In [1]: import numpy as np

In [2]: np.set_printoptions(suppress=True, linewidth=120)

In [3]: def rnd(a):
   ...:     return np.round(a, 3) + 0
   ...: 

In [4]: rng = np.random.default_rng(173)

In [5]: th = rng.uniform(0, 2 * np.pi, 20)

In [6]: q, _ = np.linalg.qr(np.array([[0.2, 1.2], [-0.4, -0.4], [0.9, -1.0], [0.4, 2.0]]))

In [7]: arr = 20 * np.c_[np.cos(th), np.sin(th)] @ q.T

In [8]: rnd(arr)
Out[8]: 
array([[ -7.106,   7.694, -11.121, -12.908],
       [  4.045,  -7.481,  16.254,   7.968],
       [ -8.141,   0.898,  12.592, -13.204],
       [  3.226,  -7.265,  17.119,   6.615],
       [ -5.73 ,  -1.885,  16.921,  -8.791],
       [  9.168,  -6.669,   3.92 ,  16.003],
       [  7.64 ,  -0.216, -13.824,  12.267],
       [ -9.48 ,   3.511,   6.777, -15.87 ],
       [  2.924,   4.186, -18.952,   3.842],
       [ -0.506,   6.205, -18.895,  -2.051],
       [  0.662,   5.603, -19.188,  -0.061],
       [  2.418,   4.533, -19.101,   2.962],
       [  3.087,   4.071, -18.892,   4.125],
       [ -8.62 ,   7.159,  -6.532, -15.224],
       [  0.155,  -6.033,  19.012,   1.455],
       [  9.544,  -6.019,   1.126,  16.475],
       [  8.337,  -7.324,   7.597,  14.804],
       [ -7.044,   7.703, -11.266, -12.811],
       [  3.877,  -7.441,  16.445,   7.692],
       [  9.632,  -4.091,  -5.208,  16.229]])

In [9]: Z = arr[[11, 0]].astype(float)

In [10]: for _ in range(4):
    ...:     lab = np.linalg.norm(arr[:, None] - Z, axis=-1).argmin(axis=1)
    ...:     Z = np.array([arr[lab == j].mean(axis=0) for j in range(2)])
    ...: 

In [11]: lab
Out[11]: array([1, 0, 1, 0, 1, 0, 0, 1, 0, 0, 0, 0, 0, 1, 1, 0, 0, 1, 0, 0])

In [12]: rnd(Z[1] - Z[0])
Out[12]: array([-11.494,   4.406,   7.738, -19.271])

In [13]: r0, r1 = arr[9], arr[15]

In [14]: rnd(r0 @ r1)
Out[14]: np.float64(-97.235)

In [15]: r0 @ r0
Out[15]: np.float64(400.0)

In [16]: p = (r0 @ r1) / (r0 @ r0) * r0

In [17]: rnd((r1 - p) @ r0)
Out[17]: np.float64(0.0)

In [18]: r = np.linalg.matrix_rank(arr)

In [19]: r
Out[19]: np.int64(2)

In [20]: N = np.linalg.svd(arr)[2][r:].T

In [21]: rnd(N @ N.T)
Out[21]: 
array([[ 0.764,  0.121,  0.063, -0.403],
       [ 0.121,  0.85 ,  0.252,  0.223],
       [ 0.063,  0.252,  0.075,  0.05 ],
       [-0.403,  0.223,  0.05 ,  0.311]])

In [22]: [int(np.linalg.matrix_rank(arr[:, :j + 1])) for j in range(4)]
Out[22]: [1, 2, 2, 2]

In [23]: Ac = arr - arr.mean(axis=0)

In [24]: vecs = np.linalg.svd(Ac)[2][:2]

In [25]: M2 = Ac - Ac @ vecs.T @ vecs

In [26]: rnd(np.cov(Ac @ vecs.T, rowvar=False))
Out[26]: 
array([[241.969,   0.   ],
       [  0.   , 174.235]])

In [27]: rnd((Ac @ vecs.T).std(axis=0))
Out[27]: array([15.161, 12.866])

In [28]: rnd(np.linalg.norm(M2) / np.linalg.norm(Ac))
Out[28]: np.float64(0.0)

In [29]: np.linalg.norm(M2, axis=1).round(6).argmax()
Out[29]: np.int64(0)

In [30]: rnd(np.diag(vecs.T @ vecs))
Out[30]: array([0.236, 0.15 , 0.925, 0.689])

In [31]: mat = np.load("case2.npy")

In [32]: mat
Out[32]: 
array([[4, 5],
       [5, 2]])

In [33]: evals, vecs = np.linalg.eig(mat)

In [34]: rnd(np.sort(np.linalg.eigvals(mat.T)))
Out[34]: array([-2.099,  8.099])

In [35]: rnd(evals)
Out[35]: array([ 8.099, -2.099])

In [36]: rnd(mat @ vecs[:, 0] - evals[0] * vecs[:, 0])
Out[36]: array([0., 0.])

In [37]: rnd(np.linalg.det(mat))
Out[37]: np.float64(-17.0)

In [38]: np.allclose(mat, mat.T)
Out[38]: True

In [39]: np.allclose(mat @ mat.T, mat.T @ mat)
Out[39]: True

In [40]: np.linalg.matrix_power(mat, 4)
Out[40]: 
array([[2581, 2100],
       [2100, 1741]])

In [41]: np.trace(mat)
Out[41]: np.int64(6)

In [42]: M2 = mat + rng.integers(-2, 3, (2, 1)) @ rng.integers(-2, 3, (1, 2))

In [43]: M2
Out[43]: 
array([[4, 6],
       [5, 1]])

In [44]: np.abs(M2 - mat).sum(axis=1)
Out[44]: array([1, 1])

In [45]: Uu, sv, Vt = np.linalg.svd(arr)

In [46]: vecs = Vt[:(sv > 1e-8).sum()]

In [47]: x = arr[3] + 3 * arr[0] + rng.integers(2) * np.eye(4)[2]

In [48]: rnd(x)
Out[48]: array([-18.091,  15.818, -16.245, -32.11 ])

In [49]: rnd(vecs.T @ vecs)
Out[49]: 
array([[ 0.236, -0.121, -0.063,  0.403],
       [-0.121,  0.15 , -0.252, -0.223],
       [-0.063, -0.252,  0.925, -0.05 ],
       [ 0.403, -0.223, -0.05 ,  0.689]])

In [50]: rnd(np.diag(vecs.T @ vecs))
Out[50]: array([0.236, 0.15 , 0.925, 0.689])
